$ python -q
>>> import numpy as np
>>> np.set_printoptions(suppress=True, linewidth=120)
>>> rd = lambda a: np.round(a, 2) + 0
>>> A = np.diag(np.array([-3, -4, -4, 4, 1, 4]))
>>> print(A)
[[-3  0  0  0  0  0]
 [ 0 -4  0  0  0  0]
 [ 0  0 -4  0  0  0]
 [ 0  0  0  4  0  0]
 [ 0  0  0  0  1  0]
 [ 0  0  0  0  0  4]]
>>> evals, evecs = np.linalg.eigh(A)
>>> print(evals.sum(), np.trace(A))
-2.0 -2
>>> print(np.unique(evals.round(6) + 0, return_counts=True)[1])
[2 1 1 2]
>>> print(rd(np.linalg.eigvalsh(A @ A)))
[ 1.  9. 16. 16. 16. 16.]
>>> print(rd(np.linalg.svd(A, compute_uv=False)))
[4. 4. 4. 4. 3. 1.]
>>> J = np.loadtxt("dump.csv", delimiter=",")
>>> print(J)
[[ 1.  0.  0.  0.  0.  0.  0.  0.  0.]
 [-3.  1.  0.  0.  0.  0.  0.  0.  0.]
 [-3.  1.  1.  0.  0.  0.  0.  0.  0.]
 [-1.  1. -1.  1.  0.  0.  0.  0.  0.]
 [-3.  3. -3. -1.  1.  0.  0.  0.  0.]
 [-1.  0.  1.  2. -3.  1.  0.  0.  0.]
 [ 3.  1.  0.  1. -1.  0.  1.  0.  0.]
 [-1.  1. -3.  3.  1. -3. -2.  1.  0.]
 [ 2.  3.  3. -1.  0. -3.  1. -2.  1.]]
>>> print(np.argsort(-np.linalg.norm(J, axis=0).round(6), kind="stable")[:3])
[0 2 1]
>>> print(np.linalg.matrix_rank(J, rtol=0.1))
6
>>> print([round(float(x), 2) for x in np.linalg.svd(J, compute_uv=False)[:3]])
[7.88, 5.99, 5.43]
>>> print(np.linalg.cond(J) > 100)
True
>>> print(rd(np.linalg.norm(J, 2) / np.linalg.norm(J)))
0.63
>>> rng = np.random.default_rng(97280)
>>> M2 = J + rng.integers(-2, 3, (9, 8)) @ rng.integers(-2, 3, (8, 9))
>>> print(M2)
[[ -7.   9.   0.  -6.  -6.  -6.   3.  -3.  -8.]
 [ -2.  -1.   3.  -1.   5.  12.   0.   4.   5.]
 [  1. -11.  -6.   7.  -4.  11.   2.   5.   3.]
 [ -8.  20.   8. -12.   7.  -5.   2.  -8.  -2.]
 [  0.   6.   1.  -7.  -1.  -4.  -6.   6.  -1.]
 [  2.   1.   9.  -4.   3.  11.  -4.   7.   6.]
 [ 12.  -2.   7.   0.   2.  -9. -10.   2.   4.]
 [  1.  -6.  -6.   8.   3.  -1.   2.  -8.   6.]
 [  4.   5.   7.  -7.   3.   4.  -6.  14.   2.]]
>>> print(np.linalg.matrix_rank(M2 - J, tol=1e-8))
8
>>> print(M2 - J)
[[ -8.   9.   0.  -6.  -6.  -6.   3.  -3.  -8.]
 [  1.  -2.   3.  -1.   5.  12.   0.   4.   5.]
 [  4. -12.  -7.   7.  -4.  11.   2.   5.   3.]
 [ -7.  19.   9. -13.   7.  -5.   2.  -8.  -2.]
 [  3.   3.   4.  -6.  -2.  -4.  -6.   6.  -1.]
 [  3.   1.   8.  -6.   6.  10.  -4.   7.   6.]
 [  9.  -3.   7.  -1.   3.  -9. -11.   2.   4.]
 [  2.  -7.  -3.   5.   2.   2.   4.  -9.   6.]
 [  2.   2.   4.  -6.   3.   7.  -7.  16.   1.]]
>>> print(np.abs(M2 - J).sum(axis=1))
[49. 33. 55. 72. 35. 51. 49. 40. 48.]
